$ python -q
>>> import numpy as np
>>> from numpy import linalg as LA
>>> np.set_printoptions(precision=2, suppress=True, linewidth=120, legacy="1.25")
>>> feats = np.load("mat.npy")
>>> feats
array([[ 0.06, -1.42,  1.39],
       [-0.03, -0.33,  0.31],
       [-0.06, -0.6 ,  0.74],
       [-0.03, -0.64,  0.63],
       [ 0.03, -0.74,  0.68],
       [ 0.04,  0.8 , -0.79],
       [-0.02,  0.15, -0.31],
       [-0.01,  0.34, -0.33],
       [-0.02, -1.36,  1.37],
       [ 0.  , -0.18,  0.15],
       [ 0.02, -1.83,  1.93],
       [-0.06, -1.45,  1.41],
       [-0.03,  1.28, -1.14],
       [-0.02, -0.32,  0.39],
       [ 0.05, -0.61,  0.6 ],
       [ 0.04,  0.17, -0.24],
       [ 0.08,  0.5 , -0.44],
       [ 0.08,  0.03, -0.08],
       [-0.09, -0.16,  0.15],
       [ 0.02,  0.09, -0.1 ],
       [-0.05, -0.86,  0.94],
       [-0.01, -0.7 ,  0.72],
       [-0.1 ,  0.2 , -0.28],
       [-0.04, -1.14,  1.09],
       [ 0.  , -1.61,  1.51],
       [ 0.01, -0.61,  0.5 ],
       [-0.02,  0.51, -0.4 ],
       [-0.08, -0.5 ,  0.41],
       [ 0.02,  0.94, -0.99],
       [ 0.01, -0.08,  0.13],
       [ 0.07,  0.  , -0.01],
       [ 0.07,  0.73, -0.73],
       [-0.1 , -2.61,  2.61]])
>>> x = np.array([3, 2, 1])
>>> rhs = feats @ x
>>> LA.solve(feats.T @ feats, feats.T @ rhs)
array([3., 2., 1.])
>>> rng = np.random.default_rng(2931)
>>> rhs = rhs + 0.02 * rng.normal(size=33)
>>> rhs
array([-1.34, -0.41, -0.62, -0.74, -0.72,  0.93, -0.08,  0.3 , -1.43, -0.2 , -1.67, -1.68,  1.34, -0.33, -0.5 ,  0.23,
        0.79,  0.19, -0.46,  0.15, -0.95, -0.7 , -0.21, -1.33, -1.7 , -0.69,  0.57, -0.84,  0.94,  0.02,  0.19,  0.94,
       -2.9 ])
>>> beta, *_ = LA.lstsq(feats, rhs)
>>> print(round(LA.norm(rhs - feats @ beta), 2))
0.1
>>> print(np.round(feats.T @ (rhs - feats @ beta), 2) + 0)
[0. 0. 0.]
>>> M = np.load("out10.npy")
>>> M
array([[-0.34,  1.13, -3.38, -1.15],
       [-0.79,  0.29, -0.16, -2.83],
       [ 1.84,  0.25,  0.93,  0.44],
       [ 3.61,  0.87, -1.46, -0.39],
       [-0.57,  0.36, -2.16,  2.28],
       [ 0.21,  4.04,  0.32,  0.3 ],
       [ 0.13, -0.08,  0.49,  2.09]])
>>> Xs = feats - feats.mean(axis=0)
>>> left, sv, VT = LA.svd(Xs, full_matrices=False)
>>> np.abs(VT[0]).argmax()
1
>>> np.round(sv ** 2 / (sv ** 2).sum(), 2) + 0
array([1., 0., 0.])
>>> sv
array([6.89, 0.29, 0.27])
>>> print(np.round(Xs.mean(axis=0), 2) + 0)
[0. 0. 0.]
>>> LA.matrix_rank(Xs)
3
>>> np.abs(left[:, 0]).argmax()
32
>>> print(np.searchsorted(np.cumsum(sv ** 2) / (sv ** 2).sum(), 0.9) + 1)
1
>>> np.abs(VT[-1])
array([0.86, 0.36, 0.37])
>>> x = np.array([-2, -2, 2, 2])
>>> rhs = M @ x
>>> LA.solve(M.T @ M, M.T @ rhs)
array([-2., -2.,  2.,  2.])
>>> rhs
array([-10.63,  -4.98,  -1.43, -12.66,   0.66,  -7.26,   5.06])
>>> print(LA.lstsq(M, rhs)[0])
[-2. -2.  2.  2.]
>>> rhs = rhs + 0.1 * rng.normal(size=7)
>>> rhs
array([-10.43,  -4.97,  -1.52, -12.56,   0.52,  -7.29,   5.08])
>>> beta, *_ = LA.lstsq(M, rhs)
>>> print([round(float(LA.norm(LA.solve(M.T @ M + lam * np.eye(4), M.T @ rhs))), 2) for lam in (0, 1, 10, 100)])
[3.97, 3.8, 2.78, 0.76]
>>> beta.round()
array([-2., -2.,  2.,  2.])
>>> round(LA.norm(rhs - M @ beta), 2)
0.2
>>> hat = M @ LA.solve(M.T @ M, M.T)
>>> LA.matrix_rank(np.eye(7) - hat)
3
>>> np.round(LA.eigvalsh(hat), 2) + 0
array([0., 0., 0., 1., 1., 1., 1.])
>>> hat.round(2) + 0
array([[ 0.65,  0.18, -0.22,  0.17,  0.28,  0.03, -0.18],
       [ 0.18,  0.44, -0.13, -0.08, -0.31,  0.04, -0.31],
       [-0.22, -0.13,  0.25,  0.3 , -0.14,  0.07,  0.07],
       [ 0.17, -0.08,  0.3 ,  0.84, -0.04, -0.02, -0.06],
       [ 0.28, -0.31, -0.14, -0.04,  0.59,  0.  ,  0.21],
       [ 0.03,  0.04,  0.07, -0.02,  0.  ,  0.99,  0.05],
       [-0.18, -0.31,  0.07, -0.06,  0.21,  0.05,  0.23]])
>>> round(float(np.trace(hat)), 2)
4.0
>>> other = hat / np.sqrt((hat ** 2).mean(axis=1, keepdims=True))
>>> print(LA.matrix_rank(other) == LA.matrix_rank(hat))
True
>>> hat - hat.mean(axis=1, keepdims=True)
array([[ 0.52,  0.05, -0.36,  0.04,  0.15, -0.1 , -0.31],
       [ 0.21,  0.47, -0.1 , -0.06, -0.29,  0.06, -0.28],
       [-0.25, -0.15,  0.22,  0.28, -0.17,  0.04,  0.04],
       [ 0.01, -0.24,  0.14,  0.68, -0.2 , -0.18, -0.22],
       [ 0.2 , -0.39, -0.23, -0.12,  0.51, -0.08,  0.12],
       [-0.13, -0.13, -0.1 , -0.19, -0.16,  0.83, -0.12],
       [-0.18, -0.31,  0.07, -0.06,  0.2 ,  0.05,  0.23]])
>>> LA.matrix_rank(hat - hat.mean(axis=1, keepdims=True))
4
>>> LA.norm(other, axis=1)
array([2.65, 2.65, 2.65, 2.65, 2.65, 2.65, 2.65])
>>> other[1]
array([ 0.72,  1.76, -0.5 , -0.31, -1.24,  0.14, -1.21])
>>> m1 = np.load("m.npy")
>>> m1
array([[ 0, -1, -1, -1],
       [-1,  0, -1, -1],
       [-1, -1,  0, -1],
       [-1, -1, -1,  0]])
>>> evals, vecs = LA.eigh(m1)
>>> x = np.array([-3, 2, 3, 0])
>>> vecs * np.abs(evals) @ vecs.T
array([[1.5, 0.5, 0.5, 0.5],
       [0.5, 1.5, 0.5, 0.5],
       [0.5, 0.5, 1.5, 0.5],
       [0.5, 0.5, 0.5, 1.5]])
>>> np.abs(m1).sum(axis=1).max(), np.abs(evals).max()
(3, 3.0)
>>> vecs * np.maximum(evals, 0) @ vecs.T
array([[ 0.75, -0.25, -0.25, -0.25],
       [-0.25,  0.75, -0.25, -0.25],
       [-0.25, -0.25,  0.75, -0.25],
       [-0.25, -0.25, -0.25,  0.75]])
>>> evals, vecs = LA.eig(m1)
>>> np.sort(LA.eigvals(m1 @ m1))
array([1., 1., 1., 9.])
>>> np.round(m1 @ vecs[:, 0] - evals[0] * vecs[:, 0], 2) + 0
array([0., 0., 0., 0.])
>>> np.einsum("ii->", m1)
0
>>> np.kron(np.eye(2, dtype=int), m1)
array([[ 0, -1, -1, -1,  0,  0,  0,  0],
       [-1,  0, -1, -1,  0,  0,  0,  0],
       [-1, -1,  0, -1,  0,  0,  0,  0],
       [-1, -1, -1,  0,  0,  0,  0,  0],
       [ 0,  0,  0,  0,  0, -1, -1, -1],
       [ 0,  0,  0,  0, -1,  0, -1, -1],
       [ 0,  0,  0,  0, -1, -1,  0, -1],
       [ 0,  0,  0,  0, -1, -1, -1,  0]])
>>> print(np.round(np.poly(m1), 2) + 0)
[ 1.  0. -6.  8. -3.]
>>> np.einsum("ij,ji->", m1, m1)
12
>>> LA.eigvals(m1)
array([ 1., -3.,  1.,  1.])
>>> evals, vecs = LA.eigvalsh(m1)
Traceback (most recent call last):
  File "<python-input-63>", line 1, in <module>
    evals, vecs = LA.eigvalsh(m1)
    ^^^^^^^^^^^
ValueError: too many values to unpack (expected 2)
>>> evals, vecs = LA.eigh(m1)
>>> np.unique(evals.round(6) + 0, return_counts=True)[1]
array([1, 3])
>>> np.round(vecs.T @ vecs, 2) + 0
array([[1., 0., 0., 0.],
       [0., 1., 0., 0.],
       [0., 0., 1., 0.],
       [0., 0., 0., 1.]])
>>> LA.svd(m1, compute_uv=False)
array([3., 1., 1., 1.])
>>> idx = rng.permutation(4)
>>> idx
array([3, 2, 0, 1])
>>> other = m1[idx][:, idx]
>>> print(np.diag(other))
[0 0 0 0]
>>> other
array([[ 0, -1, -1, -1],
       [-1,  0, -1, -1],
       [-1, -1,  0, -1],
       [-1, -1, -1,  0]])
>>> A = np.load("case7.npy")
>>> A
array([[ 0.99, -0.04, -0.04, -0.12,  0.09],
       [-0.04,  0.88, -0.12, -0.36,  0.28],
       [-0.04, -0.12,  0.88, -0.36,  0.28],
       [-0.12, -0.36, -0.36, -0.09,  0.85],
       [ 0.09,  0.28,  0.28,  0.85,  0.34]])
>>> evals, vecs = LA.eig(A)
>>> np.sort(LA.eigvals(A @ A))
array([1., 1., 1., 1., 1.])
>>> np.round(A @ vecs[:, 0] - evals[0] * vecs[:, 0], 2) + 0
array([0., 0., 0., 0., 0.])
>>> round(np.prod(evals), 2)
-1.0
>>> T = np.stack([A, 3 * A, A[::-1]])
>>> LA.matrix_rank(T.reshape(3, -1))
2
>>> print(LA.norm(T, axis=(1, 2)))
[2.24 6.71 2.24]
>>> T.shape
(3, 5, 5)
>>> LA.det(T)
array([  -1., -243.,   -1.])
>>> X = np.load("arr.npy")
>>> X
array([[  1., -14.,  -2.],
       [-14.,  46.,   7.],
       [ -2.,   7.,  -2.]])
>>> other = M / LA.norm(M, axis=1, keepdims=True)
>>> G = other @ other.T
>>> (np.abs(G) > 0.9).astype(int)
array([[1, 0, 0, 0, 0, 0, 0],
       [0, 1, 0, 0, 0, 0, 1],
       [0, 0, 1, 0, 0, 0, 0],
       [0, 0, 0, 1, 0, 0, 0],
       [0, 0, 0, 0, 1, 0, 0],
       [0, 0, 0, 0, 0, 1, 0],
       [0, 1, 0, 0, 0, 0, 1]])
>>> LA.norm(other, axis=1)
array([1., 1., 1., 1., 1., 1., 1.])
>>> print(round(float(np.degrees(np.arccos(np.clip(G[3, 1], -1, 1)))), 2))
96.09
>>> evals, vecs = LA.eigh(X)
>>> x = np.array([9, 3, 1])
>>> print(vecs * np.maximum(evals, 0) @ vecs.T)
[[  3.78 -13.22  -1.89]
 [-13.22  46.28   6.61]
 [ -1.89   6.61   0.94]]
>>> vecs * np.abs(evals) @ vecs.T
array([[  6.56, -12.44,  -1.78],
       [-12.44,  46.56,   6.22],
       [ -1.78,   6.22,   3.89]])
>>> round(x @ X @ x / (x @ x), 2), round(float(evals[0]), 2), evals[-1]
(-2.82, -3.0, 51.0)
>>> LA.eigvalsh(X[1:, 1:])
array([-3., 47.])
>>> print((np.sign(vecs[:, -1].round(6)) == np.sign(vecs[0, -1].round(6))).astype(int))
[1 0 0]
>>> mat = np.loadtxt("x.csv", delimiter=",")
>>> mat
array([[ 1.04,  1.46,  0.24, -1.82,  1.64, -1.63, -2.58, -0.63],
       [ 0.48,  1.28,  0.45, -0.59,  0.81, -0.35, -0.72, -0.24],
       [-0.41, -0.26,  0.07,  0.97, -0.52,  0.69,  1.12,  0.36]])
>>> left, sv, VT = LA.svd(mat, full_matrices=False)
>>> print(np.round(VT @ VT.T, 2) + 0)
[[1. 0. 0.]
 [0. 1. 0.]
 [0. 0. 1.]]
>>> np.cumsum(sv ** 2) / np.sum(sv ** 2)
array([0.96, 1.  , 1.  ])
>>> print((sv > 1e-8).sum())
3
>>> round(float(np.sqrt((sv ** 2).sum())), 2), np.round(LA.norm(mat), 2)
(5.11, 5.11)
